$ python -q
>>> import numpy as np
>>> np.set_printoptions(suppress=True, linewidth=140)
>>> X = np.load("case3.npy")
>>> print(X)
[[  4  -7  -1 -15]
 [ -7  10   9   0]
 [ -1   9  14 -10]
 [-15   0 -10 -14]]
>>> # symmetric
>>> left, sigma, VT = np.linalg.svd(X)
>>> print(sigma.round(2))
[24.74 23.17 16.44  0.87]
>>> Y = left[:, :3] @ np.diag(sigma[:3]) @ VT[:3]
>>> print(Y.round(2))
[[  4.19  -6.71  -1.2  -15.06]
 [ -6.71  10.44   8.69  -0.09]
 [ -1.2    8.69  14.22  -9.93]
 [-15.06  -0.09  -9.93 -13.98]]
>>> print(np.linalg.cond(X) > 100)
False
>>> Y = np.linalg.inv(X)
>>> print(np.round(np.linalg.det(X) * np.linalg.det(Y), 2))
1.0
>>> print(round(float(np.linalg.slogdet(X)[0]), 2))
1.0
>>> print((np.abs(Y) > 1e-9).astype(int))
[[1 1 1 1]
 [1 1 1 1]
 [1 1 1 1]
 [1 1 1 1]]
>>> print(np.round(X @ Y, 2) + 0)
[[1. 0. 0. 0.]
 [0. 1. 0. 0.]
 [0. 0. 1. 0.]
 [0. 0. 0. 1.]]
>>> evals, vecs = np.linalg.eigh(X)
>>> print(np.round(vecs.T @ vecs, 2) + 0)
[[1. 0. 0. 0.]
 [0. 1. 0. 0.]
 [0. 0. 1. 0.]
 [0. 0. 0. 1.]]
>>> print(np.abs(vecs[:, -1]).round(6).argmax())
2
>>> print(np.round(vecs.T @ X @ vecs, 2) + 0)
[[-24.74   0.     0.     0.  ]
 [  0.    -0.87   0.     0.  ]
 [  0.     0.    16.44   0.  ]
 [  0.     0.     0.    23.17]]
>>> print(evals.round(2))
[-24.74  -0.87  16.44  23.17]
>>> K = np.load("sample17.npy")
>>> print(K)
[[  3.01  11.02  -3.58]
 [  3.19  -2.87  -6.14]
 [  8.66 -11.07  13.78]
 [  7.25   4.12   2.88]
 [ -7.15  -8.89 -17.21]
 [  0.06  -8.17   1.82]
 [ -0.75   6.19  -2.1 ]
 [ 15.1   25.79  -2.2 ]
 [  9.74  -2.8    6.39]
 [  9.37   2.85 -14.73]
 [ -3.09   7.39   0.67]]
>>> Z = K[[3, 6]].astype(float)
>>> for _ in range(7):
...     idx = np.linalg.norm(K[:, None] - Z, axis=-1).argmin(axis=1)
...     Z = np.array([K[idx == j].mean(axis=0) for j in range(2)])
... 
>>> print(idx)
[1 1 0 0 1 0 1 0 0 1 1]
>>> print(np.bincount(idx))
[5 6]
>>> print(Z.round(2))
[[ 8.16  1.57  4.53]
 [ 0.76  2.62 -7.18]]
>>> print(np.round(Z[1] - Z[0], 2))
[ -7.4    1.04 -11.72]
>>> def softmax(z):
...     e = np.exp(z - z.max(axis=-1, keepdims=True))
...     return e / e.sum(axis=-1, keepdims=True)
... 
>>> print(np.round(softmax(Z[1] + -3), 2) + 0)
[0.14 0.86 0.  ]
>>> print(np.round(softmax(Z).sum(axis=1), 2))
[1. 1.]
>>> scores = Z @ Z.T / np.sqrt(3)
>>> print(np.round(softmax(scores)[1] @ Z, 2))
[ 0.76  2.62 -7.18]
>>> print(np.round(softmax(scores), 2) + 0)
[[1. 0.]
 [0. 1.]]
>>> print(np.round(softmax(scores + np.triu(np.full(scores.shape, -np.inf), 1)), 2) + 0)
[[1. 0.]
 [0. 1.]]
>>> Y = np.array([[0, -1, 2], [1, -1, 0], [-1, 1, -1]])
>>> A = np.triu(Y, 1)
>>> print(A)
[[ 0 -1  2]
 [ 0  0  0]
 [ 0  0  0]]
>>> # looks like rank 1
>>> print(np.linalg.cond(A) > 100)
True
>>> print(np.linalg.matrix_rank(A, rtol=0.1))
1
>>> print(round(float(np.linalg.norm(A, 2) / np.linalg.norm(A)), 2))
1.0
>>> print(np.abs(np.diag(np.linalg.qr(A)[1])) > 1e-9)
[False False False]
>>> print(np.linalg.lstsq(A[:-1].T, A[-1])[2])
1
>>> print(np.allclose(A[:-1].T @ np.linalg.lstsq(A[:-1].T, A[-1])[0], A[-1]))
True
>>> print(np.unique(A.round(6), axis=0).shape)
(2, 3)
>>> print(round(np.trace(np.linalg.pinv(A) @ A), 2))
1.0
>>> rng = np.random.default_rng(58503)
>>> idx = rng.integers(0, 3, 3)
>>> m1 = np.array([[1, 2, 1], [0, 0, 4], [3, 2, 5]]) * (idx[:, None] == idx)
>>> print(m1)
[[1 0 1]
 [0 0 0]
 [3 0 5]]
>>> r = np.linalg.matrix_rank(m1)
>>> print(r)
2
>>> null = np.linalg.svd(m1)[2][r:].T
>>> print(m1 @ null)
[[0.]
 [0.]
 [0.]]
>>> print(null.shape)
(3, 1)
>>> print(np.linalg.matrix_rank(m1.T @ m1), np.linalg.matrix_rank(m1 @ m1.T))
2 2
>>> print(null[:, 0] / null[np.abs(null[:, 0]).round(6).argmax(), 0])
[0. 1. 0.]
>>> print([int(np.linalg.matrix_rank(np.delete(m1, i, axis=0))) for i in range(3)])
[1, 2, 1]
>>> print(null @ null.T)
[[0. 0. 0.]
 [0. 1. 0.]
 [0. 0. 0.]]
>>> J = np.load("arr.npy")
>>> print(J)
[[3 0 9]
 [0 3 0]
 [2 0 6]
 [3 0 9]
 [3 0 9]
 [2 0 6]
 [2 0 6]
 [2 0 6]
 [2 0 6]
 [1 0 3]
 [3 0 9]
 [2 0 6]
 [3 0 9]
 [2 0 6]
 [2 0 6]
 [2 0 6]]
>>> # row 3 repeats row 0
>>> d = np.linalg.norm(J[:, None] - J[None], axis=-1)
>>> print(np.round(np.linalg.norm(J - J.mean(axis=0), axis=1), 2))
[2.77 7.28 0.44 2.77 2.77 0.44 0.44 0.44 0.44 3.56 2.77 0.44 2.77 0.44 0.44 0.44]
>>> print(np.linalg.matrix_rank(d ** 2))
4
>>> print((d + 1e9 * np.eye(16)).round(6).argmin(axis=1))
[3 9 5 0 0 2 2 2 2 2 0 2 0 2 2 2]
>>> Z = J[[4, 1]].astype(float)
>>> for _ in range(5):
...     idx = np.linalg.norm(J[:, None] - Z, axis=-1).argmin(axis=1)
...     Z = np.array([J[idx == j].mean(axis=0) for j in range(2)])
... 
>>> print(idx)
[0 1 0 0 0 0 0 0 0 1 0 0 0 0 0 0]
>>> print(np.abs(Z[1] - Z[0]).argmax())
2
>>> print(np.round(Z[1] - Z[0], 2))
[-1.86  1.5  -5.57]
>>> print(np.bincount(idx))
[14  2]
>>> u = np.array([-2, 1])
>>> print(np.polyval(u, J[12]))
[ -5   1 -17]
>>> print(np.convolve(J[12], u))
[ -6   3 -18   9]
>>> M = np.loadtxt("dump.csv", delimiter=",")
>>> print(M)
[[-0.1  -0.6   1.5 ]
 [-1.3  -0.1   1.  ]
 [-1.4   0.31  1.2 ]]
>>> print(np.round(np.linalg.matrix_power(M, 4), 2))
[[-0.99  1.12 -2.24]
 [ 1.89 -0.46 -1.83]
 [ 1.88 -0.25 -2.92]]
>>> M.inv()
Traceback (most recent call last):
  File "<python-input-79>", line 1, in <module>
    M.inv()
    ^^^^^
AttributeError: 'numpy.ndarray' object has no attribute 'inv'
>>> print(round(float(np.abs(np.linalg.eigvals(M)).max()), 2))
1.27
>>> print(np.round(M @ M, 2))
[[-1.31  0.58  1.05]
 [-1.14  1.1  -0.85]
 [-1.94  1.18 -0.35]]
>>> print(np.round(softmax(10 * M[2]), 2) + 0)
[0. 0. 1.]
>>> print(np.round(softmax(M[2]), 2))
[0.05 0.28 0.67]
>>> scores = M @ M.T / np.sqrt(3)
>>> print(softmax(scores).round(6).argmax(axis=1))
[0 2 2]
>>> print(np.round(softmax(scores), 2))
[[0.46 0.27 0.28]
 [0.2  0.36 0.43]
 [0.17 0.35 0.47]]
>>> Q, _ = np.linalg.qr(np.array([[-1.3, 1.0, 0.1],
...     [-1.1, -1.8, 0.6],
...     [-0.2, -0.5, -0.2],
...     [-0.7, -0.1, 0.9]]))
>>> W0 = Q @ Q.T
>>> print(W0.round(2))
[[ 0.99 -0.03  0.08  0.04]
 [-0.03  0.9   0.26  0.13]
 [ 0.08  0.26  0.27 -0.35]
 [ 0.04  0.13 -0.35  0.84]]
>>> left, sigma, VT = np.linalg.svd(W0)
>>> vecs = VT[:(sigma > 1e-8).sum()]
>>> x0 = W0[0] + -1 * W0[1] + rng.integers(2) * np.eye(4)[1]
>>> print(x0.round(2))
[ 1.02  0.07 -0.19 -0.09]
>>> print(np.linalg.matrix_rank(np.vstack([W0, x0])))
4
>>> print(np.argsort(-np.linalg.norm(W0, axis=0).round(6), kind="stable")[:3])
[0 1 3]
>>> print(round(np.linalg.norm(W0, 2) / np.linalg.norm(W0), 2))
0.58
>>> print(np.linalg.matrix_rank(W0, rtol=0.1))
3
>>> evals, vecs = np.linalg.eigh(W0)
>>> x0 = np.array([0, 1, 2, 3])
>>> print(np.round(np.linalg.eigvalsh(W0[1:, 1:]), 2))
[0.01 1.   1.  ]
>>> print(round(np.linalg.norm(W0) ** 2 / np.linalg.norm(W0, 2) ** 2, 2))
3.0
>>> print(round(np.linalg.norm(W0, 1), 2), round(np.linalg.norm(W0, np.inf), 2))
1.34 1.34
>>> print(round(float(np.linalg.norm(W0[2] - W0[0])), 2))
1.05
>>> mat = np.load("a.npy")
>>> print(mat)
[[ 7.96 16.12]
 [-0.21  9.63]]
>>> left, sigma, VT = np.linalg.svd(mat, full_matrices=False)
>>> print(np.round(VT @ VT.T, 2) + 0)
[[1. 0.]
 [0. 1.]]
>>> print(np.round(left.T @ left, 2) + 0)
[[1. 0.]
 [0. 1.]]
>>> print(np.allclose(left * sigma @ VT, mat))
True
>>> print(np.round(left.T @ mat @ VT.T, 2) + 0)
[[20.  0.]
 [ 0.  4.]]
>>> Q = mat.astype(float).copy()
>>> for j in range(2):
...     Q[:, j] -= Q[:, :j] @ (Q[:, :j].T @ Q[:, j])
...     Q[:, j] /= np.linalg.norm(Q[:, j])
... 
>>> print(Q.round(2))
[[ 1.    0.03]
 [-0.03  1.  ]]
>>> print(np.round(Q.T @ Q, 2) + 0)
[[1. 0.]
 [0. 1.]]
>>> x0 = np.array([0, -3])
>>> target = mat @ x0
>>> beta, lr = np.zeros(2), 1 / np.linalg.norm(mat, 2) ** 2
>>> for i in range(6):
...     beta -= lr * mat.T @ (mat @ beta - target)
...     if i % 2 == 0: print(i, round(np.linalg.norm(mat @ beta - target), 2))
... 
0 4.05
2 3.73
4 3.44
>>> print(np.round(np.linalg.cond(mat), 2))
5.0
